$ python -q
>>> import numpy as np
>>> import numpy.linalg as la
>>> np.set_printoptions(precision=3, suppress=True, linewidth=200, floatmode="fixed")
>>> def tidy(a):
...     return np.round(a, 3) + 0
... 
>>> arr = np.load("mat.npy")
>>> arr
array([[0.667, 0.333, 0.000],
       [0.000, 1.000, 0.000],
       [0.000, 0.500, 0.500]])
>>> # rows sum to 1
>>> w, V = la.eig(arr)
>>> w
array([0.500, 0.667, 1.000])
>>> tidy(np.sort(la.eigvals(arr @ arr)))
array([0.250, 0.445, 1.000])
>>> r0 = np.array([-1, -1, 1, 2])
>>> r1 = np.array([0, -1, 3, 1])
>>> m1 = r0[:, None] + r1[None, :]
>>> m1
array([[-1, -2,  2,  0],
       [-1, -2,  2,  0],
       [ 1,  0,  4,  2],
       [ 2,  1,  5,  3]])
>>> # rank 2
>>> rank = la.matrix_rank(m1)
>>> rank
np.int64(2)
>>> N = la.svd(m1)[2][rank:].T
>>> la.matrix_rank(m1.T @ m1), la.matrix_rank(m1 @ m1.T)
(np.int64(2), np.int64(2))
>>> [int(la.matrix_rank(np.delete(m1, i, axis=0))) for i in range(4)]
[2, 2, 2, 2]
>>> N.shape
(4, 2)
>>> np.allclose(m1 @ N, 0)
True
>>> r0 = np.array([2, -2, 0])
>>> np.array([np.convolve(row, r0, "same") for row in m1])
array([[-2,  8, -4,  0],
       [-2,  8, -4,  0],
       [-2,  8, -4, -4],
       [-2,  8, -4, -6]])
>>> np.correlate(m1[3], m1[1], "full")
array([  0,   4,  -2,   6,  -5, -11,  -3])
>>> np.convolve(m1[3], r0)
array([ 4, -2,  8, -4, -6,  0])
>>> la.cond(m1) > 100
np.True_
>>> la.matrix_rank(m1, rtol=0.1)
np.int64(2)
>>> tidy(la.norm(m1, 2) / la.norm(m1))
np.float64(0.899)
>>> m1.reshape(-1, 2)
array([[-1, -2],
       [ 2,  0],
       [-1, -2],
       [ 2,  0],
       [ 1,  0],
       [ 4,  2],
       [ 2,  1],
       [ 5,  3]])
>>> m1.ravel(order="F")
array([-1, -1,  1,  2, -2, -2,  0,  1,  2,  2,  4,  5,  0,  0,  2,  3])
>>> blk = m1.reshape(4, 2, -1)
>>> np.einsum("ihd,ihd->ih", blk, blk)
array([[ 5,  4],
       [ 5,  4],
       [ 1, 20],
       [ 5, 34]])
>>> blk[:, 0]
array([[-1, -2],
       [-1, -2],
       [ 1,  0],
       [ 2,  1]])
>>> np.einsum("ihd,jhd->hij", blk, blk).shape
(2, 4, 4)
